>>> import numpy as np
>>> from numpy import linalg as LA
>>> np.set_printoptions(precision=1, suppress=True, linewidth=120)
>>> def rnd(a):
...     return np.round(a, 1) + 0
... 
>>> m1 = np.load("run3.npy")
>>> print(m1)
[[  0.1   9.9   5.   10.    4.8   5.1   5.   -9.9   5.1   0.   -5.    0.1 -10. ]
 [ -0.1   0.    0.    0.    0.2  -0.1   0.    0.    0.    0.    0.   -0.1   0.1]
 [  0.   10.    4.9   9.8   4.9   5.1   5.1 -10.1   5.1   0.   -5.2   0.   -9.9]
 [  0.1   9.9   5.   10.    4.9   5.1   4.9 -10.1   5.    0.   -4.8   0.1  -9.9]
 [ -0.2   6.1   3.    5.9   3.    3.    3.1  -5.9   2.8   0.   -2.9   0.   -5.9]
 [  0.    5.9   2.9   5.8   3.    3.    3.1  -5.9   2.9   0.   -2.9  -0.1  -5.9]]
>>> G = m1.T @ m1
>>> print(rnd(LA.svd(m1, compute_uv=False) ** 2))
[2025.4    0.2    0.1    0.1    0.     0. ]
>>> print(np.allclose(G, G.T))
True
>>> print((m1 @ m1.T).shape)
(6, 6)
>>> print(rnd(LA.eigvalsh(G)[::-1]))
[2025.4    0.2    0.1    0.1    0.     0.     0.     0.     0.     0.     0.     0.     0. ]
>>> print(LA.matrix_rank(G))
6
>>> print(rnd(np.diag(G)))
[  0.1 368.   91.4 364.5  89.1  96.   94.2 371.7  93.3   0.   91.9   0.  365.7]
>>> print(rnd(np.trace(G)), rnd((m1 ** 2).sum()))
2025.9 2025.9
>>> f = np.array([2, -1, -2])
>>> print(rnd(np.correlate(m1[3], m1[1], "full")))
[ 0.   1.  -0.5  0.5 -0.5  0.   0.  -1.5  0.5  1.  -0.5  2.  -0.5  0.5  1.5 -3.5  0.5  0.  -1.5  2.  -2.5  0.   0.5
  0.   1. ]
>>> E = np.load("block7.npy")
>>> print(E)
[[  2.6 -18.2 -11.6  -9.5 -31.1   7.9   1.4]
 [ -6.    9.4  -3.4 -28.5   0.2 -22.6  20.8]
 [ -7.3   0.4  -9.9   3.5 -22.8  10.6  -6.5]
 [  0.9 -12.7  -9.7 -12.    0.4  -8.5 -12.5]
 [ -2.6   4.   15.2   2.6   1.2   9.7 -13.8]
 [ 21.2   2.8   9.1   4.1  -1.  -19.8 -12.9]
 [  0.3   0.7   2.1  18.4  22.6  23.5  18.3]
 [  0.4  16.7 -15.3 -19.1 -20.2 -14.7   4.4]
 [ -6.3  11.7  -7.7 -26.4  -3.8 -17.3  -8.5]
 [ 12.2   4.1  13.8 -11.1  16.    7.2 -11.2]
 [  3.7  23.6  -4.2  -7.7  22.6  -4.   22.7]
 [ 28.2   0.5 -16.   16.7  -3.5  -7.4   2. ]
 [-16.4   8.2   3.4 -11.9  30.7   5.2   9.8]
 [  5.3   1.2 -19.9  11.8 -41.3   6.9   6.3]
 [ 18.5  -6.3   0.5 -10.2  15.7 -13.1  -3.2]
 [-14.3  22.9   3.4  -1.2  -8.4  -1.3  16. ]
 [-22.1 -30.   -3.1  16.5   0.4  -2.7  -3.6]
 [ 30.4   7.7 -14.5  -6.7  17.5 -37.8   6.5]
 [ -3.7   8.1   8.    0.2 -11.   13.5   0.2]
 [ -0.9  -2.7  -0.2 -17.3 -13.9 -36.9 -10.1]
 [-11.3  -9.9  -8.5   9.    7.2  -8.3  13.7]
 [-53.3  -1.9 -34.2  23.2  -3.5 -21.6   2.4]
 [ -2.5   6.1  10.2  -3.8  -2.    9.9  -6. ]
 [-25.4  -1.7 -30.7  -8.3  -2.8 -11.9 -10.4]
 [  6.3  12.8  14.1  10.7 -12.6 -14.9   0.5]
 [  3.7 -17.2  49.4  15.2  16.4 -10.2 -36.1]
 [ -5.6 -19.5  -8.1  22.2   9.3  11.7  21.1]
 [ 11.8  35.    6.6 -14.7   5.6 -13.2  -7.6]
 [-11.1   9.2   5.2   0.7   1.2  18.4  -0.6]
 [ -9.8  15.3 -10.5  -8.4   9.9   9.7 -12.2]
 [  8.7   1.7  26.1  14.1  12.6 -26.4  -1.6]
 [-11.3  -5.6 -27.7  -2.6  -2.7  28.2 -12.1]
 [ -2.4 -19.3  -1.8  16.   15.7   9.9  -8.9]
 [  1.   12.1 -17.2  -6.3  -9.4  20.2   6.3]
 [ -0.8  -7.1  20.   14.3 -13.4  -3.8  -9.4]]
>>> q, V = LA.qr(E[:, :6])[0], LA.qr(E[:, 6:])[0]
>>> sv = LA.svd(q.T @ V, compute_uv=False)
>>> print((sv > 0.9).sum())
0
>>> M2 = np.array([[1, 0], [-2, -1], [-2, -2], [-2, 3], [1, 2], [3, -1], [-9, 5]])
>>> print(LA.matrix_rank(np.vstack([E, M2.T])))
7
>>> print(rnd(np.einsum("ij->j", E)))
[ -57.9   62.1  -67.1   -6.5    1.8 -103.9  -34.8]
>>> print(np.vstack([E, M2.T]).shape)
(37, 7)
>>> print(LA.matrix_rank(E @ M2))
2
